$ python -q
>>> import numpy as np
>>> np.set_printoptions(suppress=True, linewidth=140)
>>> X = np.array([[2.8, -0.5, 1.0],
...     [1.2, 0.7, -0.8],
...     [0.6, -1.6, -0.6],
...     [0.2, 0.6, 1.7],
...     [-2.2, -0.5, 2.1],
...     [-0.2, -1.8, 0.6],
...     [-4.0, 12.0, -2.0],
...     [-0.5, -2.0, 0.9],
...     [-0.1, -0.7, -1.8],
...     [0.5, -0.4, -1.1],
...     [1.0, -0.6, -1.1],
...     [-0.8, -0.8, -2.9],
...     [0.8, -0.4, 1.9],
...     [0.8, 0.4, -1.1],
...     [1.2, 0.7, 0.1],
...     [0.5, 0.4, 0.9],
...     [1.2, -0.1, -0.4],
...     [-0.1, -0.3, -1.2],
...     [0.1, 0.6, 0.0],
...     [-1.6, -1.5, 0.2],
...     [1.0, -0.8, -1.2]])
>>> # row 6 dominates
>>> idx = X[:, 2] > np.median(X[:, 2])
>>> f = X[idx].mean(axis=0) - X[~idx].mean(axis=0)
>>> idx.astype(int)
array([1, 0, 0, 1, 1, 1, 0, 1, 0, 0, 0, 0, 1, 0, 1, 1, 0, 0, 1, 1, 0])
>>> np.argsort(-np.abs(f).round(6), kind="stable")
array([2, 1, 0])
>>> C = X[[17, 8]].astype(float)
>>> for _ in range(4):
...     idx = np.linalg.norm(X[:, None] - C, axis=-1).argmin(axis=1)
...     C = np.array([X[idx == j].mean(axis=0) for j in range(2)])
... 
>>> idx
array([0, 0, 1, 0, 0, 1, 0, 0, 1, 1, 1, 1, 0, 1, 0, 0, 1, 1, 0, 1, 1])
>>> np.abs(C[1] - C[0]).argmax()
np.int64(1)
>>> C.round(1) + 0
array([[ 0. ,  1.2,  0.6],
       [ 0.2, -0.7, -1. ]])
>>> proj = X @ np.linalg.solve(X.T @ X, X.T)
>>> np.linalg.matrix_rank(np.eye(21) - proj)
np.int64(18)
>>> np.round(np.linalg.eigvalsh(proj), 1) + 0
array([0., 0., 0., 0., 0., 0., 0., 0., 0., 0., 0., 0., 0., 0., 0., 0., 0., 0., 1., 1., 1.])
>>> np.round(np.diag(proj), 1) + 0
array([0.3, 0.1, 0. , 0.1, 0.3, 0. , 0.9, 0.1, 0.1, 0. , 0.1, 0.3, 0.1, 0.1, 0.1, 0. , 0.1, 0. , 0. , 0.2, 0.1])
>>> np.round(proj @ X[:, 2], 1) + 0
array([ 1. , -0.8, -0.6,  1.7,  2.1,  0.6, -2. ,  0.9, -1.8, -1.1, -1.1, -2.9,  1.9, -1.1,  0.1,  0.9, -0.4, -1.2,  0. ,  0.2, -1.2])
>>> cen = X - X.mean(axis=0)
>>> left, sigma, Vt = np.linalg.svd(cen, full_matrices=False)
>>> np.round(np.abs(Vt[-1]), 1)
array([0.9, 0.3, 0.2])
>>> sigma.round(1)
array([13.4,  5.8,  5. ])
>>> (np.sign(left[:, 0]) == np.sign(left[0, 0])).astype(int)
array([1, 0, 1, 0, 1, 1, 0, 1, 1, 1, 1, 1, 1, 0, 0, 1, 1, 1, 0, 1, 1])
>>> np.linalg.matrix_rank(cen)
np.int64(3)
>>> round(float((sigma ** 2).sum() ** 2 / (sigma ** 4).sum()), 1)
1.7
>>> np.round(sigma ** 2 / (sigma ** 2).sum(), 1)
array([0.8, 0.1, 0.1])
>>> np.searchsorted(np.cumsum(sigma ** 2) / (sigma ** 2).sum(), 0.9) + 1
np.int64(3)
>>> np.round(cen.mean(axis=0), 1) + 0
array([0., 0., 0.])
>>> np.abs(Vt[0]).argmax()
np.int64(1)
>>> feats = np.load("case6.npy")
>>> feats.round(1) + 0
array([[ 0. , -2.3,  0.3],
       [-0.1,  0.8, -1.1],
       [ 0.3, -0.2, -3.7],
       [ 0.2, -0.2, -8.5],
       [ 0. ,  0.5,  1.6],
       [ 0.1, -0.5,  0. ],
       [ 0. , -0.1, -9. ],
       [-0.1,  0.3,  0.8],
       [-0.3, -0.2, -7.6],
       [ 0.1,  1.6, -5.5],
       [-0.1,  0.6,  1.6],
       [ 0. ,  0.3,  3.6],
       [-0.1,  1.8, -2.4],
       [-0.3, -0.9,  8.8],
       [ 0. ,  1.9,  5.6],
       [ 0. ,  1. , -1.2]])
>>> C = feats[[10, 15]].astype(float)
>>> for _ in range(4):
...     idx = np.linalg.norm(feats[:, None] - C, axis=-1).argmin(axis=1)
...     C = np.array([feats[idx == j].mean(axis=0) for j in range(2)])
... 
>>> idx
array([0, 1, 1, 1, 0, 0, 1, 0, 1, 1, 0, 0, 1, 0, 0, 1])
>>> C.round(1) + 0
array([[-0.1,  0. ,  2.8],
       [ 0. ,  0.6, -4.9]])
>>> np.round(C[1] - C[0], 1)
array([ 0.1,  0.6, -7.7])
>>> np.bincount(idx)
array([8, 8])
